% ipython --no-banner

In [1]: import numpy as np

In [2]: np.set_printoptions(precision=2, suppress=True, linewidth=200, floatmode="fixed")

In [3]: u = np.array([1, 2, 0, 1])

In [4]: A = 3 * np.eye(4) + np.outer(u, u)

In [5]: A
Out[5]: 
array([[4.00, 2.00, 0.00, 1.00],
       [2.00, 7.00, 0.00, 2.00],
       [0.00, 0.00, 3.00, 0.00],
       [1.00, 2.00, 0.00, 4.00]])

In [6]: evals, vecs = np.linalg.eigh(A)

In [7]: evals
Out[7]: array([3.00, 3.00, 3.00, 9.00])

In [8]: vecs @ np.diag(evals) @ vecs.T
Out[8]: 
array([[4.00, 2.00, 0.00, 1.00],
       [2.00, 7.00, 0.00, 2.00],
       [0.00, 0.00, 3.00, 0.00],
       [1.00, 2.00, 0.00, 4.00]])

In [9]: np.abs(vecs[:, -1]).round(6).argmax()
Out[9]: np.int64(1)

In [10]: (evals > 1e-8).sum(), (evals < -1e-8).sum()
Out[10]: (np.int64(4), np.int64(0))

In [11]: np.linalg.eigvalsh(A + -1 * np.eye(4))
Out[11]: array([2.00, 2.00, 2.00, 8.00])

In [12]: np.linalg.eigvalsh(A @ A)
Out[12]: array([ 9.00,  9.00,  9.00, 81.00])

In [13]: P = np.triu(np.array([[1, 1, 0, 2], [0, 0, 1, 2], [2, 1, 1, 1], [2, 1, 0, 1]]), 1) + np.eye(4)

In [14]: Y = P @ A @ np.linalg.inv(P)

In [15]: np.linalg.matrix_rank(Y)
Out[15]: np.int64(4)

In [16]: np.poly(Y)
Out[16]: array([   1.00,  -18.00,  108.00, -270.00,  243.00])

In [17]: Y
Out[17]: 
array([[  8.00,   5.00,  -5.00, -10.00],
       [  4.00,   7.00,  -4.00,  -8.00],
       [  1.00,   1.00,   2.00,  -2.00],
       [  1.00,   1.00,  -1.00,   1.00]])

In [18]: cov = Y.T @ Y

In [19]: np.allclose(cov, cov.T)
Out[19]: True

In [20]: np.trace(cov), (Y ** 2).sum()
Out[20]: (np.float64(373.0), np.float64(373.0))

In [21]: np.linalg.eigvalsh(cov)[::-1]
Out[21]: array([352.93,   9.00,   9.00,   2.07])
